$ python -q
>>> import numpy as np
>>> np.set_printoptions(suppress=True, linewidth=200)
>>> J = np.loadtxt("m.csv", delimiter=",")
>>> print(J)
[[ 7.44 -3.5   0.33]
 [-9.07 -0.24  0.18]
 [-7.   -3.15  0.79]
 [ 5.7  -4.16 -1.77]
 [-7.96  0.21 -0.97]
 [ 7.09 -4.95 -1.23]
 [-8.24 -3.02 -2.03]
 [-8.25 -0.65  0.47]
 [ 7.66 -3.02 -1.6 ]
 [-8.59 -0.59  1.1 ]
 [-6.5  -2.15  1.8 ]
 [ 5.64 -4.68 -1.48]
 [-7.33 -0.96 -1.34]
 [-9.05 -0.5  -0.85]
 [-7.86 -0.23  2.52]
 [-8.39 -0.81 -1.76]
 [-8.56 -0.42 -1.07]
 [ 4.53 -5.26  0.24]
 [ 6.39 -6.02 -0.54]
 [-7.49 -1.35  0.11]
 [ 6.02 -5.67 -1.48]
 [-6.83 -0.07  0.01]]
>>> rng = np.random.default_rng(12049)
>>> idx = rng.permutation(3)
>>> other = J[:, idx] * rng.choice([-1, 1], 3)
>>> print(other)
[[-7.44 -3.5   0.33]
 [ 9.07 -0.24  0.18]
 [ 7.   -3.15  0.79]
 [-5.7  -4.16 -1.77]
 [ 7.96  0.21 -0.97]
 [-7.09 -4.95 -1.23]
 [ 8.24 -3.02 -2.03]
 [ 8.25 -0.65  0.47]
 [-7.66 -3.02 -1.6 ]
 [ 8.59 -0.59  1.1 ]
 [ 6.5  -2.15  1.8 ]
 [-5.64 -4.68 -1.48]
 [ 7.33 -0.96 -1.34]
 [ 9.05 -0.5  -0.85]
 [ 7.86 -0.23  2.52]
 [ 8.39 -0.81 -1.76]
 [ 8.56 -0.42 -1.07]
 [-4.53 -5.26  0.24]
 [-6.39 -6.02 -0.54]
 [ 7.49 -1.35  0.11]
 [-6.02 -5.67 -1.48]
 [ 6.83 -0.07  0.01]]
>>> left, _, Vt = np.linalg.svd(J.T @ other)
>>> print(np.round(np.linalg.lstsq(J, other)[0], 2) + 0)
[[-1.  0.  0.]
 [ 0.  1.  0.]
 [ 0.  0.  1.]]
>>> print(idx)
[0 1 2]
>>> mat = np.load("block15.npy")
>>> print(mat)
[[-0.09 -0.01 -4.21 -2.75]
 [ 0.    0.1   3.64  2.32]
 [-0.02 -0.02 -0.57 -0.34]
 [-0.04 -0.01  0.12  0.09]
 [-0.03  0.   -2.3  -1.51]
 [-0.04 -0.07  8.81  5.95]
 [ 0.07  0.01  1.93  1.29]
 [-0.02 -0.06 -0.66 -0.46]
 [ 0.02 -0.04 -3.02 -2.06]
 [-0.03 -0.03  4.12  2.75]
 [ 0.02 -0.05  1.19  0.7 ]
 [-0.03  0.07 -3.65 -2.44]
 [-0.05  0.03  4.98  3.29]
 [-0.06  0.07  0.7   0.59]
 [-0.09  0.04  4.22  2.87]
 [ 0.11 -0.1   0.85  0.52]
 [-0.01 -0.04 -1.82 -1.15]
 [ 0.04  0.06  4.56  3.02]
 [-0.02 -0.07  0.81  0.56]
 [ 0.    0.01 -1.78 -1.3 ]
 [-0.01 -0.03 -0.64 -0.43]]
>>> cen = mat - mat.mean(axis=0)
>>> left, sig, Vt = np.linalg.svd(cen, full_matrices=False)
>>> print(np.linalg.matrix_rank(cen))
4
>>> print(np.abs(left[:, 0]).argmax())
5
>>> print(np.round(cen.mean(axis=0), 2) + 0)
[0. 0. 0. 0.]
>>> print((np.sign(left[:, 0]) == np.sign(left[0, 0])).astype(int))
[1 0 1 1 1 0 0 1 1 0 0 1 0 1 0 0 1 0 1 1 1]
>>> M = np.array([[0, 0, 1], [0, 1, 0], [1, 0, 0]])
>>> r0 = np.array([5, -1, -4])
>>> other = M + np.outer(r0, np.eye(3)[2])
>>> print(np.linalg.matrix_rank(other - M))
1
>>> print(round(np.linalg.det(other) / np.linalg.det(M), 2), round(float(1 + np.linalg.solve(M, r0)[2]), 2))
6.0 6.0
>>> print(other)
[[ 0.  0.  6.]
 [ 0.  1. -1.]
 [ 1.  0. -4.]]
>>> print(np.linalg.matrix_rank(np.linalg.inv(other) - np.linalg.inv(M), tol=1e-8))
1
>>> other = M + rng.integers(-2, 3, (3, 1)) @ rng.integers(-2, 3, (1, 3))
>>> print(other)
[[-4 -2  3]
 [-2  0  1]
 [ 1  0  0]]
>>> print(other - M)
[[-4 -2  2]
 [-2 -1  1]
 [ 0  0  0]]
>>> print(np.round(np.linalg.svd(other - M, compute_uv=False), 2) + 0)
[5.48 0.   0.  ]
>>> W0 = np.load("arr.npy")
>>> print(W0)
[[ 0  7  0  9]
 [ 8  6  9  5]
 [ 8  4 11  3]
 [11  2 14  0]
 [ 0  0  0  0]
 [ 5  4 10  4]
 [13  0 12  0]
 [ 0  0  0  0]
 [ 0  5  0  8]
 [ 6  2  7  1]
 [ 8  6  9  5]]
>>> dist = np.linalg.norm(W0[:, None] - W0[None], axis=-1)
>>> print(np.round(np.linalg.norm(W0 - W0.mean(axis=0), axis=1), 2))
[10.92  4.87  5.23  9.95  9.61  3.64 10.44  9.61  9.89  2.64  4.87]
>>> print(dist[0].round(6).argsort(kind="stable")[:4])
[0 8 4 7]
>>> print(dist.mean(axis=1).argmax())
0
>>> x0 = np.array([0, 0, -2, -1])
>>> rhs = W0 @ x0
>>> print(rhs)
[ -9 -23 -25 -28   0 -24 -24   0  -8 -15 -23]
>>> print(np.round(np.linalg.pinv(W0) @ W0, 2) + 0)
[[1. 0. 0. 0.]
 [0. 1. 0. 0.]
 [0. 0. 1. 0.]
 [0. 0. 0. 1.]]
>>> print(np.round(np.linalg.solve(W0.T @ W0, W0.T @ rhs), 2) + 0)
[ 0.  0. -2. -1.]
>>> rhs = rhs + 0.1 * rng.normal(size=11)
>>> print(rhs.round(2))
[ -9.08 -22.99 -25.01 -28.06  -0.07 -23.99 -24.03  -0.1   -7.98 -15.09 -23.13]
>>> beta, *_ = np.linalg.lstsq(W0, rhs)
>>> print(np.round(W0.T @ (rhs - W0 @ beta), 2) + 0)
[0. 0. 0. 0.]
>>> print([round(float(np.linalg.norm(np.linalg.solve(W0.T @ W0 + lam * np.eye(4), W0.T @ rhs))), 2) for lam in (0, 1, 10, 100)])
[2.22, 2.09, 1.8, 1.58]
>>> cen = W0 - W0.mean(axis=0)
>>> evecs = np.linalg.svd(cen)[2][:2]
>>> other = cen - cen @ evecs.T @ evecs
>>> print(np.linalg.norm(other, axis=1).round(6).argmax())
5
>>> print(np.round(other.std(axis=0), 2))
[0.83 0.44 0.68 0.39]
>>> left, sig, Vt = np.linalg.svd(W0, full_matrices=False)
>>> print(left.shape, sig.shape, Vt.shape)
(11, 4) (4,) (4, 4)
>>> print(sig.round(2))
[37.81 16.61  3.63  1.84]
>>> print(np.abs(left[:, 0]).round(6).argmax())
3
>>> print(np.round(np.cumsum(sig ** 2) / np.sum(sig ** 2), 2))
[0.83 0.99 1.   1.  ]
>>> print(np.round(left.T @ W0 @ Vt.T, 2) + 0)
[[37.81  0.    0.    0.  ]
 [ 0.   16.61  0.    0.  ]
 [ 0.    0.    3.63  0.  ]
 [ 0.    0.    0.    1.84]]
>>> m1 = np.maximum(np.array([[1, 0, 3],
...     [-2, 3, 0],
...     [3, -2, 1],
...     [2, 2, 2],
...     [-2, -2, -2],
...     [-3, -1, -2],
...     [0, 3, -1],
...     [1, -2, 1],
...     [3, -3, 1],
...     [-3, -2, 1],
...     [-2, 1, 3],
...     [-2, 3, 2],
...     [-2, 1, 3],
...     [0, -3, -3],
...     [-1, 1, -3],
...     [3, -2, 1],
...     [-1, -3, -3],
...     [-2, -2, 3],
...     [-1, 0, -3]]) @ np.array([[1, 2, 0, 2], [1, 1, 1, 3], [0, 2, 1, 0]]) + np.array([1, 1, 2, 0]), 0)
>>> print(m1)
[[ 2  9  5  2]
 [ 2  0  5  5]
 [ 2  7  1  0]
 [ 5 11  6 10]
 [ 0  0  0  0]
 [ 0  0  0  0]
 [ 4  2  4  9]
 [ 0  3  1  0]
 [ 1  6  0  0]
 [ 0  0  1  0]
 [ 0  4  6  0]
 [ 2  4  7  5]
 [ 0  4  6  0]
 [ 0  0  0  0]
 [ 1  0  0  1]
 [ 2  7  1  0]
 [ 0  0  0  0]
 [ 0  1  3  0]
 [ 0  0  0  0]]
>>> cen = m1 - m1.mean(axis=0)
>>> evecs = np.linalg.svd(cen)[2][:3]
>>> other = cen - cen @ evecs.T @ evecs
>>> print(round(float(np.linalg.norm(other) / np.linalg.norm(cen)), 2))
0.06
>>> print(np.linalg.norm(other, axis=1).round(6).argmax())
2
>>> print(np.round(np.cov(cen @ evecs.T, rowvar=False), 2) + 0)
[[20.24  0.    0.  ]
 [ 0.    7.67  0.  ]
 [ 0.    0.    3.52]]
>>> Q, evecs = np.linalg.qr(m1[:, :1])[0], np.linalg.qr(m1[:, 1:])[0]
>>> sig = np.linalg.svd(Q.T @ evecs, compute_uv=False)
>>> print((sig > 0.9).sum())
1
>>> cen = (m1 - m1.mean(axis=0)) / m1.std(axis=0)
>>> print(np.argwhere(np.abs(cen) > 2))
[[3 0]
 [3 1]
 [3 3]
 [6 0]
 [6 3]]
>>> beta = np.linalg.lstsq(np.delete(cen, 2, axis=1), cen[:, 2])[0]
>>> print(np.abs(beta).argmax())
2
>>> print(beta.round(2))
[-1.58  0.86  1.7 ]
>>> other = np.array([[-2, -3, 1, -3], [-2, -2, 2, 3], [0, -3, 1, 2], [-1, 1, 2, 2]])
>>> E = np.triu(other)
>>> print(E)
[[-2 -3  1 -3]
 [ 0 -2  2  3]
 [ 0  0  1  2]
 [ 0  0  0  2]]
>>> print(np.linalg.matrix_rank(E - E[0, 0] * np.eye(4)))
3
>>> print(E @ E)
[[ 4 12 -7 -7]
 [ 0  4 -2  4]
 [ 0  0  1  6]
 [ 0  0  0  4]]
>>> print([int(np.linalg.matrix_rank(np.linalg.matrix_power(E, p))) for p in range(1, 5)])
[4, 4, 4, 4]
>>> print(np.round(np.sort(np.linalg.eigvals(E)), 2))
[-2. -2.  1.  2.]
>>> print(round(float(np.linalg.eigvals(E).sum().real), 2))
-1.0
>>> print(np.poly(E))
[ 1.  1. -6. -4.  8.]
>>> print(np.round(np.linalg.det(2 * E), 2), round(float(np.linalg.det(E)), 2))
128.0 8.0
>>> print(np.round(np.linalg.det(E.T), 2))
8.0
>>> print(np.kron(np.eye(2, dtype=int), E))
[[-2 -3  1 -3  0  0  0  0]
 [ 0 -2  2  3  0  0  0  0]
 [ 0  0  1  2  0  0  0  0]
 [ 0  0  0  2  0  0  0  0]
 [ 0  0  0  0 -2 -3  1 -3]
 [ 0  0  0  0  0 -2  2  3]
 [ 0  0  0  0  0  0  1  2]
 [ 0  0  0  0  0  0  0  2]]
>>> print(np.einsum("ii->", E))
-1
>>> print(np.round(np.linalg.det(E[::-1]), 2))
8.0
>>> idx = rng.permutation(4)
>>> print(idx)
[2 1 0 3]
>>> other = E[idx][:, idx]
>>> print(np.trace(other))
-1
>>> data = np.array([[-5.69, -2.84, -6.49],
...     [1.38, 0.71, 1.52],
...     [2.64, 1.23, 2.59],
...     [1.4, 0.72, 1.59],
...     [6.18, 3.19, 7.13],
...     [-4.7, -2.38, -5.16],
...     [5.78, 2.97, 6.53],
...     [-3.78, -1.62, -4.25],
...     [3.74, 1.78, 4.13],
...     [-6.91, -3.54, -7.96],
...     [-4.44, -2.22, -5.36],
...     [-1.57, -0.67, -1.78],
...     [-11.15, -5.63, -12.75],
...     [2.92, 1.55, 3.23],
...     [9.04, 4.61, 10.26],
...     [3.34, 1.46, 3.87],
...     [6.89, 3.48, 7.84]])
>>> cen = data - data.mean(axis=0)
>>> left, sig, Vt = np.linalg.svd(cen, full_matrices=False)
>>> print(np.linalg.matrix_rank(cen))
3
>>> print(np.searchsorted(np.cumsum(sig ** 2) / (sig ** 2).sum(), 0.9) + 1)
1
>>> x0 = np.array([0, -1, 1])
>>> print(data @ np.eye(3)[1])
[-2.84  0.71  1.23  0.72  3.19 -2.38  2.97 -1.62  1.78 -3.54 -2.22 -0.67 -5.63  1.55  4.61  1.46  3.48]
>>> x0 @ data
Traceback (most recent call last):
  File "<python-input-98>", line 1, in <module>
    x0 @ data
    ~~~^~~~~~
ValueError: matmul: Input operand 1 has a mismatch in its core dimension 0, with gufunc signature (n?,k),(k,m?)->(n?,m?) (size 17 is different from 3)
>>> print(np.linalg.norm(data @ x0) <= np.linalg.norm(data, 2) * np.linalg.norm(x0) + 1e-9)
True
>>> print((data @ x0).argmax())
14
>>> print(np.flatnonzero(np.linalg.matrix_power((M != 0) + (M.T != 0) + np.eye(3), 3)[1]))
[1]
>>> print((np.linalg.matrix_power((M != 0) + (M.T != 0) + np.eye(3), 3) > 0).astype(int))
[[1 0 1]
 [0 1 0]
 [1 0 1]]
>>> print(np.round(np.linalg.det(M), 2))
-1.0
>>> proj = data @ np.linalg.solve(data.T @ data, data.T)
>>> print(np.allclose(proj @ proj, proj))
True
>>> other = np.array([[2, 1], [2, 1]])
>>> A = np.kron(np.eye(2, dtype=int), other)
>>> print(A)
[[2 1 0 0]
 [2 1 0 0]
 [0 0 2 1]
 [0 0 2 1]]
>>> left, sig, Vt = np.linalg.svd(A)
>>> print(sig.round(2) + 0)
[3.16 3.16 0.   0.  ]
>>> other = left[:, :2] @ np.diag(sig[:2]) @ Vt[:2]
>>> print(np.round(np.linalg.norm(A - other, 2), 2), round(sig[2], 2))
0.0 0.0
>>> print(other.round(2))
[[2. 1. 0. 0.]
 [2. 1. 0. 0.]
 [0. 0. 2. 1.]
 [0. 0. 2. 1.]]
>>> print(round(float(np.abs(A - other).max()), 2))
0.0
>>> print(round(np.linalg.norm(A - other) / np.linalg.norm(A), 2))
0.0
